$ python -q
>>> import numpy as np
>>> from numpy import linalg as LA
>>> np.set_printoptions(precision=3, suppress=True, linewidth=160, legacy="1.25")
>>> m1 = np.loadtxt("x.csv", delimiter=",")
>>> m1
array([[-4.14 , -0.824,  1.139,  0.944,  0.623],
       [-1.956, -2.148,  0.702,  0.53 , -5.004],
       [-2.777,  0.314,  0.381,  0.848,  2.257],
       [ 3.702,  1.209, -2.078, -1.554,  3.487],
       [-0.675, -0.889,  0.197,  4.898,  0.858],
       [-2.827,  1.64 ,  3.633, -3.602,  3.619],
       [ 1.766, -1.375,  3.713,  0.992,  0.194],
       [-0.423, -2.22 ,  0.813,  1.936, -3.152],
       [-0.616, -1.745,  1.306,  0.144, -3.762],
       [-2.571, -0.243,  2.278,  0.812,  1.511],
       [ 1.893, -2.104,  1.079,  3.483, -0.066],
       [-4.574, -0.047,  0.502, -3.248,  4.111],
       [-2.053, -0.05 ,  0.774,  0.034, -0.681],
       [-1.42 , -2.567, -2.739,  3.973,  2.066],
       [ 2.544, -0.299, -1.568, -0.304, -1.934],
       [ 0.838, -0.86 ,  4.152, -2.083,  1.041],
       [ 2.406, -0.874, -2.209,  0.843, -1.111],
       [ 1.347,  1.819, -4.822, -0.248, -0.879],
       [-0.221, -4.142,  1.688,  1.498, -4.479],
       [ 1.871,  1.696,  0.53 ,  0.538, -0.763],
       [-2.834, -0.366, -4.477,  1.084, -2.663]])
>>> vec = np.array([3, 2, 2, 0, 0])
>>> target = m1 @ vec
>>> np.round(LA.solve(m1.T @ m1, m1.T @ target), 3) + 0
array([3., 2., 2., 0., 0.])
>>> np.round(LA.pinv(m1) @ m1, 3) + 0
array([[1., 0., 0., 0., 0.],
       [0., 1., 0., 0., 0.],
       [0., 0., 1., 0., 0.],
       [0., 0., 0., 1., 0.],
       [0., 0., 0., 0., 1.]])
>>> rng = np.random.default_rng(251446)
>>> target = target + 0.3 * rng.normal(size=21)
>>> target
array([-11.633,  -8.434,  -6.761,   9.505,  -2.899,   1.633,   9.478,  -4.406,  -2.507,  -3.353,   3.899, -12.371,  -4.679, -14.832,   3.425,   9.035,   0.907,
        -1.711,  -5.376,  10.53 , -18.143])
>>> coef, *_ = LA.lstsq(m1, target)
>>> print(coef.round())
[3. 2. 2. 0. 0.]
>>> np.round(m1.T @ (target - m1 @ coef), 3) + 0
array([0., 0., 0., 0., 0.])
>>> Xc = (m1 - m1.mean(axis=0)) / m1.std(axis=0)
>>> np.argwhere(np.abs(Xc) > 2)
array([[ 4,  3],
       [ 5,  3],
       [17,  2],
       [18,  1]])
>>> coef = LA.lstsq(np.delete(Xc, 1, axis=1), Xc[:, 1])[0]
>>> round(1 - np.var(Xc[:, 1] - np.delete(Xc, 1, axis=1) @ coef), 3)
0.564
>>> np.abs(coef).argmax()
2
>>> d = LA.norm(m1[:, None] - m1[None], axis=-1)
>>> d[18].round(6).argsort(kind="stable")[:4]
array([18,  7,  8,  1])
>>> np.flatnonzero(d[18] < d.mean() / 2)
array([ 1,  7,  8, 18])
>>> LA.matrix_rank(d ** 2)
7
>>> print((d + 1e9 * np.eye(21)).round(6).argmin(axis=1))
[ 9  8  9 19 10 11 15  8  1  2  4  5  0  4 16  6 14 16  7 14 17]
>>> W2 = m1[[9, 16]].astype(float)
>>> for _ in range(7):
...     lab = LA.norm(m1[:, None] - W2, axis=-1).argmin(axis=1)
...     W2 = np.array([m1[lab == j].mean(axis=0) for j in range(2)])
... 
>>> lab
array([0, 1, 0, 1, 1, 0, 0, 1, 1, 0, 1, 0, 0, 1, 1, 0, 1, 1, 1, 1, 1])
>>> print(W2)
[[-2.042 -0.181  2.072 -0.663  1.584]
 [ 0.432 -0.972 -0.891  1.294 -1.339]]
>>> np.bincount(lab)
array([ 8, 13])
>>> mat = np.load("out1.npy")
>>> print(mat)
[[ 0.1    0.7   -0.7   -0.3  ]
 [-1.374  0.921 -1.53  -1.332]
 [ 1.9    1.6   -0.9    1.6  ]
 [-1.    -0.9    0.6    2.1  ]
 [-1.3    1.2   -1.3   -1.6  ]
 [-1.1   -0.7    2.3   -0.3  ]]
>>> Y = mat / LA.norm(mat, axis=1, keepdims=True)
>>> cov = Y @ Y.T
>>> print(LA.norm(Y, axis=1))
[1. 1. 1. 1. 1. 1.]
>>> print(mat - mat[0])
[[ 0.     0.     0.     0.   ]
 [-1.474  0.221 -0.83  -1.032]
 [ 1.8    0.9   -0.2    1.9  ]
 [-1.1   -1.6    1.3    2.4  ]
 [-1.4    0.5   -0.6   -1.3  ]
 [-1.2   -1.4    3.     0.   ]]
>>> mat.shape
(6, 4)
>>> np.count_nonzero(mat)
24
>>> mat.sum(axis=0)
array([-2.774,  2.821, -1.53 ,  0.168])
>>> mat.sum(axis=1)
array([-0.2  , -3.315,  4.2  ,  0.8  , -3.   ,  0.2  ])
>>> LA.matrix_rank(mat)
4
>>> Uu, sigma, VT = LA.svd(mat, full_matrices=False)
>>> np.round(VT @ VT.T, 3) + 0
array([[1., 0., 0., 0.],
       [0., 1., 0., 0.],
       [0., 0., 1., 0.],
       [0., 0., 0., 1.]])
>>> np.allclose(Uu * sigma @ VT, mat)
True
>>> sigma
array([4.337, 3.824, 1.956, 1.12 ])
>>> np.cumsum(sigma ** 2) / np.sum(sigma ** 2)
array([0.488, 0.868, 0.967, 1.   ])
>>> print(np.round(Uu.T @ Uu, 3) + 0)
[[1. 0. 0. 0.]
 [0. 1. 0. 0.]
 [0. 0. 1. 0.]
 [0. 0. 0. 1.]]
>>> print(np.abs(Uu[:, 0]).round(6).argmax())
4
>>> (sigma > 1e-8).sum()
4
>>> O, evecs = LA.qr(mat[:, :2])[0], LA.qr(mat[:, 2:])[0]
>>> sigma = LA.svd(O.T @ evecs, compute_uv=False)
>>> round(float(LA.norm(O @ O.T - evecs @ evecs.T, 2)), 3)
0.824
>>> (sigma > 0.9).sum()
0
>>> J = np.load("layer7.npy")
>>> J
array([[0, 3, 3, 1, 3, 1, 4, 4],
       [3, 2, 1, 2, 1, 0, 2, 2],
       [3, 1, 2, 4, 3, 4, 2, 1],
       [1, 2, 4, 2, 2, 1, 1, 4],
       [3, 1, 3, 2, 0, 1, 1, 2],
       [1, 0, 4, 1, 1, 2, 2, 2],
       [4, 2, 2, 1, 1, 2, 4, 1],
       [4, 2, 1, 4, 2, 2, 1, 0]])
>>> O, evecs = LA.qr(J[:, :3])[0], LA.qr(J[:, 3:])[0]
>>> sigma = LA.svd(O.T @ evecs, compute_uv=False)
>>> print(np.round(LA.norm(O @ O.T - evecs @ evecs.T, 2), 3))
1.0
>>> np.degrees(np.arccos(sigma.clip(0, 1)))
array([ 6.281,  9.935, 19.192])
>>> vec = np.array([-3, -8, 8, -2])
>>> target = mat @ vec
>>> target
array([-10.9  , -12.822, -28.9  ,  10.8  , -12.9  ,  27.9  ])
>>> LA.solve(mat.T @ mat, mat.T @ target)
array([-3., -8.,  8., -2.])
>>> LA.lstsq(mat, target)[0]
array([-3., -8.,  8., -2.])
>>> np.round(LA.pinv(mat) @ mat, 3) + 0
array([[1., 0., 0., 0.],
       [0., 1., 0., 0.],
       [0., 0., 1., 0.],
       [0., 0., 0., 1.]])
>>> target = target + 0.3 * rng.normal(size=6)
>>> print(target)
[-10.854 -12.823 -29.     11.015 -12.72   28.49 ]
>>> coef, *_ = LA.lstsq(mat, target)
>>> coef.round()
array([-3., -8.,  8., -2.])
>>> vals, evecs = LA.eigh(J)
>>> vec = np.array([2, -1, -2, -1, -1, -2, -2, 1])
>>> np.abs(J).sum(axis=1).max(), round(np.abs(vals).max(), 3)
(20, 16.367)
>>> Y = np.array([[2, -1], [2, -1]])
>>> W2 = np.array([[5, 6], [2, 3]])
>>> A = np.kron(Y, W2)
>>> A
array([[10, 12, -5, -6],
       [ 4,  6, -2, -3],
       [10, 12, -5, -6],
       [ 4,  6, -2, -3]])
>>> vec = np.array([-2, -2, 0, 0])
>>> print((A @ vec).argmax())
1
>>> A @ np.eye(4)[0]
array([10.,  4., 10.,  4.])
>>> A @ np.ones(4)
array([11.,  5., 11.,  5.])
>>> (A * vec).sum(axis=1)
array([-44, -20, -44, -20])
>>> np.einsum("ij,j->i", A, vec)
array([-44, -20, -44, -20])
>>> T = np.stack([A, 3 * A, A[::-1]])
>>> (T @ A.T).shape
(3, 4, 4)
>>> LA.matrix_rank(T)
array([2, 2, 2])
>>> T.sum(axis=0)
array([[ 44,  54, -22, -27],
       [ 26,  36, -13, -18],
       [ 44,  54, -22, -27],
       [ 26,  36, -13, -18]])
>>> rk = LA.matrix_rank(A)
>>> print(rk)
2
>>> null = LA.svd(A)[2][rk:].T
>>> [int(LA.matrix_rank(A[:i])) for i in range(1, len(A) + 1)]
[1, 2, 2, 2]
>>> [int(LA.matrix_rank(A[:, :j + 1])) for j in range(4)]
[1, 2, 2, 2]
>>> np.allclose(A @ null, 0)
True
>>> np.round(A @ null, 3) + 0
array([[0., 0.],
       [0., 0.],
       [0., 0.],
       [0., 0.]])
>>> np.round(null @ null.T, 3) + 0
array([[0.2, 0. , 0.4, 0. ],
       [0. , 0.2, 0. , 0.4],
       [0.4, 0. , 0.8, 0. ],
       [0. , 0.4, 0. , 0.8]])
>>> W1 = np.array([[-5, -2, 5, 5, -4, -5],
...     [2, 0, 1, -4, 4, 5],
...     [1, 5, 5, -4, 2, -3],
...     [3, 5, 4, 4, -2, -4]])
>>> coef = np.array([2, 1, 0, 0, 0, 1])
>>> hid = np.maximum(A @ W1 + coef, 0)
>>> print(LA.matrix_rank(hid))
2
>>> (hid > 0).mean(axis=0)
array([0., 0., 1., 0., 1., 1.])
>>> (hid > 0).astype(int)
array([[0, 0, 1, 0, 1, 1],
       [0, 0, 1, 0, 1, 1],
       [0, 0, 1, 0, 1, 1],
       [0, 0, 1, 0, 1, 1]])
>>> W2 = np.array([[0, 0], [-1, -3], [-3, -2], [-3, 0], [-2, -3], [0, 2]])
>>> W1 @ W2
array([[-20,  -2],
       [  1,  -4],
       [-12, -37],
       [-25, -25]])
>>> hid @ W2
array([[-59,  44],
       [-32,  20],
       [-59,  44],
       [-32,  20]])
>>> A @ LA.pinv(A) @ A
array([[10., 12., -5., -6.],
       [ 4.,  6., -2., -3.],
       [10., 12., -5., -6.],
       [ 4.,  6., -2., -3.]])
>>> np.abs(np.diag(LA.qr(A)[1])) > 1e-9
array([ True,  True, False, False])
>>> np.allclose(A[:-1].T @ LA.lstsq(A[:-1].T, A[-1])[0], A[-1])
True
>>> print(LA.lstsq(A[:-1].T, A[-1])[2])
2
>>> ang = rng.uniform(0, 2 * np.pi, 25)
>>> O, _ = LA.qr(np.array([[0.8, -0.2],
...     [0.0, -0.5],
...     [-0.7, -1.3],
...     [-0.4, -0.6],
...     [-2.1, -0.5],
...     [0.5, 0.1]]))
>>> W0 = 5 * np.c_[np.cos(ang), np.sin(ang)] @ O.T
>>> W0
array([[ 1.694,  1.829,  3.912,  1.713, -0.698,  0.236],
       [-0.681, -1.575, -4.052, -1.865, -1.442,  0.283],
       [ 0.339, -1.047, -3.383, -1.634, -3.034,  0.683],
       [ 2.401,  1.417,  2.079,  0.783, -3.398,  0.863],
       [-2.406, -1.34 , -1.848, -0.673,  3.568, -0.901],
       [ 2.401,  1.256,  1.604,  0.558, -3.728,  0.936],
       [-2.04 , -0.474,  0.388,  0.357,  4.383, -1.062],
       [ 2.29 ,  0.893,  0.63 ,  0.105, -4.182,  1.03 ],
       [-2.11 , -0.574,  0.152,  0.251,  4.36 , -1.06 ],
       [ 0.643, -0.844, -3.053, -1.503, -3.418,  0.782],
       [-2.389, -1.476, -2.264, -0.872,  3.246, -0.829],
       [-2.344, -1.024, -0.969, -0.261,  4.055, -1.004],
       [-0.314,  1.062,  3.407,  1.644,  3.002, -0.674],
       [-1.891, -1.824, -3.726, -1.608,  1.224, -0.361],
       [-2.317, -0.954, -0.787, -0.177,  4.127, -1.019],
       [ 2.296,  0.905,  0.661,  0.119, -4.171,  1.028],
       [-1.158,  0.449,  2.337,  1.207,  3.96 , -0.926],
       [-0.073,  1.206,  3.622,  1.725,  2.665, -0.589],
       [-1.217,  0.399,  2.241,  1.167,  4.012, -0.94 ],
       [ 1.66 ,  1.827,  3.937,  1.728, -0.613,  0.216],
       [-2.37 , -1.534, -2.452, -0.963,  3.076, -0.791],
       [-0.579, -1.533, -4.016, -1.857, -1.622,  0.328],
       [-0.068, -1.285, -3.73 , -1.765, -2.455,  0.536],
       [ 1.37 , -0.263, -1.974, -1.053, -4.135,  0.974],
       [-2.383, -1.154, -1.318, -0.424,  3.89 , -0.97 ]])
>>> # looks like rank 2
>>> Uu, sigma, VT = LA.svd(W0)
>>> sigma.round(3) + 0
array([19.085, 16.148,  0.   ,  0.   ,  0.   ,  0.   ])
>>> np.argmax(sigma[:-1] / (sigma[1:] + 1e-6)) + 1
2
>>> Y = Uu[:, :2] @ np.diag(sigma[:2]) @ VT[:2]
>>> LA.matrix_rank(Y)
2
>>> print(round(float(LA.norm(W0 - Y, 2)), 3), np.round(sigma[2], 3))
0.0 0.0
>>> Y
array([[ 1.694,  1.829,  3.912,  1.713, -0.698,  0.236],
       [-0.681, -1.575, -4.052, -1.865, -1.442,  0.283],
       [ 0.339, -1.047, -3.383, -1.634, -3.034,  0.683],
       [ 2.401,  1.417,  2.079,  0.783, -3.398,  0.863],
       [-2.406, -1.34 , -1.848, -0.673,  3.568, -0.901],
       [ 2.401,  1.256,  1.604,  0.558, -3.728,  0.936],
       [-2.04 , -0.474,  0.388,  0.357,  4.383, -1.062],
       [ 2.29 ,  0.893,  0.63 ,  0.105, -4.182,  1.03 ],
       [-2.11 , -0.574,  0.152,  0.251,  4.36 , -1.06 ],
       [ 0.643, -0.844, -3.053, -1.503, -3.418,  0.782],
       [-2.389, -1.476, -2.264, -0.872,  3.246, -0.829],
       [-2.344, -1.024, -0.969, -0.261,  4.055, -1.004],
       [-0.314,  1.062,  3.407,  1.644,  3.002, -0.674],
       [-1.891, -1.824, -3.726, -1.608,  1.224, -0.361],
       [-2.317, -0.954, -0.787, -0.177,  4.127, -1.019],
       [ 2.296,  0.905,  0.661,  0.119, -4.171,  1.028],
       [-1.158,  0.449,  2.337,  1.207,  3.96 , -0.926],
       [-0.073,  1.206,  3.622,  1.725,  2.665, -0.589],
       [-1.217,  0.399,  2.241,  1.167,  4.012, -0.94 ],
       [ 1.66 ,  1.827,  3.937,  1.728, -0.613,  0.216],
       [-2.37 , -1.534, -2.452, -0.963,  3.076, -0.791],
       [-0.579, -1.533, -4.016, -1.857, -1.622,  0.328],
       [-0.068, -1.285, -3.73 , -1.765, -2.455,  0.536],
       [ 1.37 , -0.263, -1.974, -1.053, -4.135,  0.974],
       [-2.383, -1.154, -1.318, -0.424,  3.89 , -0.97 ]])
>>> Y = np.array([[5, 2], [4, -1]])
>>> W2 = np.array([[-2, -3], [0, 1]])
>>> arr = np.kron(Y, W2)
>>> arr
array([[-10, -15,  -4,  -6],
       [  0,   5,   0,   2],
       [ -8, -12,   2,   3],
       [  0,   4,   0,  -1]])
>>> u = np.array([0, 0, 3, -5])
>>> Y = arr + np.outer(u, np.eye(4)[3])
>>> LA.matrix_rank(LA.inv(Y) - LA.inv(arr), tol=1e-8)
1
>>> vals, evecs = LA.eig(arr)
>>> print(np.sort(LA.eigvals(arr @ arr)))
[  4.508  18.03   37.492 149.97 ]
>>> Y = LA.inv(arr)
>>> round(float(LA.det(arr) * LA.det(Y)), 3)
1.0
>>> np.round(LA.slogdet(arr)[0], 3)
1.0
>>> LA.det(arr) * Y
array([[ -26.,  -78.,  -52., -156.],
       [   0.,   52.,    0.,  104.],
       [-104., -312.,  130.,  390.],
       [  -0.,  208.,   -0., -260.]])
>>> LA.inv(Y)
array([[-10., -15.,  -4.,  -6.],
       [  0.,   5.,   0.,   2.],
       [ -8., -12.,   2.,   3.],
       [  0.,   4.,   0.,  -1.]])
>>> print(np.round(arr @ Y, 3) + 0)
[[1. 0. 0. 0.]
 [0. 1. 0. 0.]
 [0. 0. 1. 0.]
 [0. 0. 0. 1.]]
>>> cov = arr.T @ arr
>>> cov
array([[164, 246,  24,  36],
       [246, 410,  36,  60],
       [ 24,  36,  20,  30],
       [ 36,  60,  30,  50]])
>>> LA.eigvalsh(cov)[::-1]
array([575.384,  55.194,  12.248,   1.175])
